% python3 -q
>>> import numpy as np
>>> import numpy.linalg as la
>>> np.set_printoptions(precision=2, suppress=True, linewidth=200)
>>> W0 = np.tril(np.array([[8, -4, 6, 5], [-8, 6, -4, 3], [-6, -4, -1, 5], [5, -2, -3, 5]]), -1) + np.eye(4, dtype=int)
>>> print(W0)
[[ 1  0  0  0]
 [-8  1  0  0]
 [-6 -4  1  0]
 [ 5 -2 -3  1]]
>>> u = np.array([-3, -5, 1])
>>> print(np.cross(W0[2, :3], W0[0, :3]))
[0 1 4]
>>> B = W0[0, 0] * W0[1:] - np.outer(W0[1:, 0], W0[0])
>>> print(B)
[[ 0  1  0  0]
 [ 0 -4  1  0]
 [ 0 -2 -3  1]]
>>> print(la.matrix_rank(B), la.matrix_rank(W0))
3 4
>>> print(np.flatnonzero(~B.round(6).any(axis=1)))
[]
>>> print(W0[:, 0] / W0[0, 0])
[ 1. -8. -6.  5.]
>>> Uu, s, Vh = la.svd(W0)
>>> print(s)
[11.41  4.65  2.48  0.01]
>>> B = Uu[:, :3] @ np.diag(s[:3]) @ Vh[:3]
>>> print(np.round(la.norm(W0 - B) / la.norm(W0), 2))
0.0
>>> print(round(float(np.abs(W0 - B).max()), 2))
0.01
>>> print(la.matrix_rank(W0, rtol=0.05))
3
>>> print(round(la.norm(W0 - B, 2), 2), round(float(s[3]), 2))
0.01 0.01
>>> M = np.array([[-2.0, 0.0, 0.0, -3.0, 0.0],
...     [0.0, -2.0, -3.0, 0.0, -3.0],
...     [0.0, -3.0, -2.0, 0.0, -3.0],
...     [-3.0, 0.0, 0.0, -2.0, 0.0],
...     [0.0, -3.0, -3.0, 0.0, -2.0]])
>>> w, vecs = la.eig(M)
>>> print(np.sort(la.eigvals(la.inv(M))))
[-0.2  -0.13  1.    1.    1.  ]
>>> print(np.sort(la.eigvals(M.T)))
[-8. -5.  1.  1.  1.]
>>> print(np.sort(la.eigvals(M @ M)))
[ 1.  1.  1. 25. 64.]
>>> print(round(la.norm(M) ** 2 / la.norm(M, 2) ** 2, 2))
1.44
>>> print(round(la.norm(M, 2), 2))
8.0
>>> print(round(float(la.norm(M, "nuc")), 2))
16.0
>>> w, vecs = la.eigh(M)
>>> print(vecs @ np.diag(w) @ vecs.T)
[[-2.  0.  0. -3.  0.]
 [ 0. -2. -3.  0. -3.]
 [ 0. -3. -2.  0. -3.]
 [-3.  0.  0. -2.  0.]
 [ 0. -3. -3.  0. -2.]]
>>> print(la.eigvalsh(M @ M))
[ 1.  1.  1. 25. 64.]
>>> print(la.eigvalsh(M + 4 * np.eye(5)))
[-4. -1.  5.  5.  5.]
>>> print((w > 1e-8).sum(), (w < -1e-8).sum())
3 2
>>> u, v = M[2], M[1]
>>> print(u @ u)
22.0
>>> pr = (u @ v) / (u @ u) * u
>>> print(la.matrix_rank(np.outer(u, v)))
1
>>> print(np.outer(u, v))
[[ 0. -0. -0.  0. -0.]
 [-0.  6.  9. -0.  9.]
 [-0.  4.  6. -0.  6.]
 [ 0. -0. -0.  0. -0.]
 [-0.  6.  9. -0.  9.]]
>>> print(pr)
[ 0.   -2.86 -1.91  0.   -2.86]
>>> F = np.load("mat.npy")
>>> print(F)
[[-0.5  -0.2  -2.38]
 [ 0.   -0.6   0.08]
 [ 0.6  -0.5   2.35]
 [-1.9  -0.8  -7.42]
 [ 1.8   1.4   6.68]
 [ 0.9   0.2   3.49]
 [ 0.3  -0.4   1.55]
 [ 0.3  -1.6   1.28]
 [-0.6  -1.   -2.59]
 [ 1.1   1.4   4.48]
 [-0.3  -0.2  -0.92]
 [-1.9  -0.4  -7.92]
 [ 0.4   0.3   1.42]
 [ 1.7   0.5   6.77]
 [-0.1  -0.7  -0.16]
 [ 2.4  -1.7   9.41]
 [ 0.1   0.8   1.04]
 [ 0.5  -0.3   2.08]
 [ 1.6  -0.4   5.99]
 [-0.7  -0.8  -3.53]]
>>> # column 2 dominates
>>> basis = F[[18, 15]].astype(float)
>>> for _ in range(7):
...     labels = la.norm(F[:, None] - basis, axis=-1).argmin(axis=1)
...     basis = np.array([F[labels == j].mean(axis=0) for j in range(2)])
... 
>>> print(labels)
[0 0 0 0 1 1 0 0 0 1 0 0 0 1 0 1 0 0 1 0]
>>> print(np.abs(basis[1] - basis[0]).argmax())
2
>>> print(np.bincount(labels))
[14  6]
>>> vec = np.array([1, 0, -2, 0, 0])
>>> h = np.maximum(M @ vec, 0)
>>> print(M * (h > 1e-9)[:, None])
[[-0.  0.  0. -0.  0.]
 [ 0. -2. -3.  0. -3.]
 [ 0. -3. -2.  0. -3.]
 [-0.  0.  0. -0.  0.]
 [ 0. -3. -3.  0. -2.]]
>>> print(np.flatnonzero(h > 1e-9))
[1 2 4]
>>> print(M.T @ h)
[  0. -42. -44.   0. -42.]
>>> print(np.tanh(M @ vec))
[-0.96  1.    1.   -1.    1.  ]
>>> print(np.maximum(M @ vec, 0) - np.maximum(-M @ vec, 0))
[-2.  6.  4. -3.  6.]
>>> O, vecs = la.qr(F[:, :2])[0], la.qr(F[:, 2:])[0]
>>> s = la.svd(O.T @ vecs, compute_uv=False)
>>> print(round(float(la.norm(O @ O.T - vecs @ vecs.T, 2)), 2))
1.0
>>> print(np.degrees(np.arccos(s.clip(0, 1))))
[4.01]
>>> print(s)
[1.]
>>> G = np.cov(F, rowvar=False)
>>> print(np.polyfit(F[:, 1], F[:, 0], 1))
[0.35 0.37]
>>> print(np.argwhere(np.triu(np.abs(np.corrcoef(F.T)) > 0.8, 1)))
[[0 2]]
>>> print(la.eigvalsh(G)[::-1])
[21.53  0.64  0.01]
>>> proj = F @ la.solve(F.T @ F, F.T)
>>> print(round(float(np.trace(proj)), 2))
3.0
>>> print(np.diag(proj))
[0.09 0.03 0.04 0.17 0.35 0.04 0.09 0.21 0.09 0.16 0.04 0.22 0.03 0.12 0.07 0.51 0.23 0.03 0.18 0.32]
>>> print(np.round(la.eigvalsh(proj), 2) + 0)
[0. 0. 0. 0. 0. 0. 0. 0. 0. 0. 0. 0. 0. 0. 0. 0. 0. 1. 1. 1.]
>>> rng = np.random.default_rng(673054)
>>> mat = np.eye(2, dtype=int)[rng.permutation(2)]
>>> print(mat)
[[1 0]
 [0 1]]
>>> # row-stochastic, so 1 is an eigenvalue
>>> vec = np.ones(2)
>>> for _ in range(3):
...     vec = mat @ vec
...     vec /= la.norm(vec)
...     print(round(vec @ mat @ vec, 2))
... 
1.0
1.0
1.0
>>> print(np.round(la.eigvalsh(mat)[-1], 2))
1.0
>>> u = np.array([1, 0, 3])
>>> print(np.convolve(mat[0], u))
[1 0 3 0]
>>> print(np.array([np.convolve(row, u, "same") for row in mat]))
[[1 0 3]
 [0 1 0]]
>>> print(np.correlate(mat[0], mat[1], "full"))
[1 0 0]
>>> print(mat.T @ mat)
[[1 0]
 [0 1]]
>>> print(la.svd(mat, compute_uv=False))
[1. 1.]
>>> print(la.pinv(mat))
[[1. 0.]
 [0. 1.]]
>>> print(mat @ mat.T)
[[1 0]
 [0 1]]
>>> J = np.loadtxt("test17.csv", delimiter=",")
>>> print(J)
[[ 3.3  -2.12  0.05  3.55]
 [ 3.42 -2.08 -0.03  3.62]
 [-3.28  2.08  0.03 -3.6 ]
 [ 1.13 -0.74  0.    1.22]
 [-3.38  2.12 -0.08 -3.56]
 [-3.28  2.11  0.03 -3.65]
 [-2.19  1.4   0.05 -2.4 ]
 [-2.17  1.42 -0.02 -2.31]
 [-1.03  0.69  0.06 -1.09]
 [ 3.2  -2.12  0.11  3.66]
 [ 3.28 -2.14 -0.06  3.61]
 [-0.02  0.05  0.08  0.03]
 [ 2.23 -1.43  0.13  2.38]
 [ 2.16 -1.28 -0.11  2.36]
 [ 0.08  0.02  0.01  0.  ]
 [-3.27  2.13 -0.03 -3.49]
 [ 1.2  -0.72 -0.02  1.27]
 [-3.21  2.13  0.03 -3.68]
 [ 0.05 -0.02 -0.02  0.01]
 [ 0.02 -0.01 -0.03 -0.03]
 [ 3.37 -2.06  0.    3.6 ]
 [ 2.27 -1.37 -0.04  2.39]
 [-3.26  2.09 -0.07 -3.52]
 [ 0.02 -0.02  0.03 -0.07]
 [ 0.02 -0.01 -0.04 -0.04]]
>>> vec = np.array([-1, 1, -2, 2])
>>> print(la.norm(J @ vec) <= la.norm(J, 2) * la.norm(vec) + 1e-9)
True
>>> print(la.matrix_rank(J, rtol=0.1))
1
>>> print(np.abs(la.svd(J)[2][-1]))
[0.15 0.86 0.32 0.37]
>>> print(la.cond(J) > 100)
True
>>> print(np.round(la.norm(J, 2) / la.norm(J), 2))
1.0
>>> print(round(np.log10(la.cond(J))))
2
>>> cen = (F - F.mean(axis=0)) / F.std(axis=0)
>>> print(cen.std(axis=0))
[1. 1. 1.]
>>> b = la.lstsq(np.delete(cen, 0, axis=1), cen[:, 0])[0]
>>> print(b)
[-0.01  1.  ]
>>> X = np.loadtxt("m.csv", delimiter=",")
>>> print(X)
[[ 1.  1.  5.  4.  5.]
 [ 1.  1.  5.  4.  5.]
 [ 5.  5. 25. 20. 25.]
 [ 4.  4. 20. 16. 20.]
 [ 5.  5. 25. 20. 25.]]
>>> rk = la.matrix_rank(X)
>>> print(rk)
1
>>> null = la.svd(X)[2][rk:].T
>>> print([int(la.matrix_rank(X[:i])) for i in range(1, len(X) + 1)])
[1, 1, 1, 1, 1]
>>> print(np.allclose(X @ null, 0))
True
>>> print(np.round(X @ null, 2) + 0)
[[0. 0. 0. 0.]
 [0. 0. 0. 0.]
 [0. 0. 0. 0.]
 [0. 0. 0. 0.]
 [0. 0. 0. 0.]]
>>> print([int(la.matrix_rank(X[:, :j + 1])) for j in range(5)])
[1, 1, 1, 1, 1]
>>> print(np.count_nonzero(X))
25
>>> print(np.unravel_index(np.abs(X).argmax(), X.shape))
(np.int64(2), np.int64(2))
>>> labels = rng.permutation(5)
>>> print(labels)
[3 4 2 1 0]
>>> B = X[labels][:, labels]
>>> print(np.diag(B))
[16. 25. 25.  1.  1.]
>>> print(B)
[[16. 20. 20.  4.  4.]
 [20. 25. 25.  5.  5.]
 [20. 25. 25.  5.  5.]
 [ 4.  5.  5.  1.  1.]
 [ 4.  5.  5.  1.  1.]]
>>> print(np.allclose(B, X))
False
>>> print(round(la.det(B), 2), round(float(la.det(X[labels])), 2))
0.0 0.0
>>> Uu, s, Vh = la.svd(B)
>>> vecs = Vh[:(s > 1e-8).sum()]
>>> vec = B[4] + 4 * B[2] + rng.integers(2) * np.eye(5)[3]
>>> print(vec)
[ 84. 105. 105.  22.  21.]
>>> print(la.matrix_rank(np.vstack([B, vec])))
2
>>> print(np.diag(vecs.T @ vecs))
[0.24 0.37 0.37 0.01 0.01]
>>> print(np.allclose(vecs.T @ vecs @ vec, vec))
False
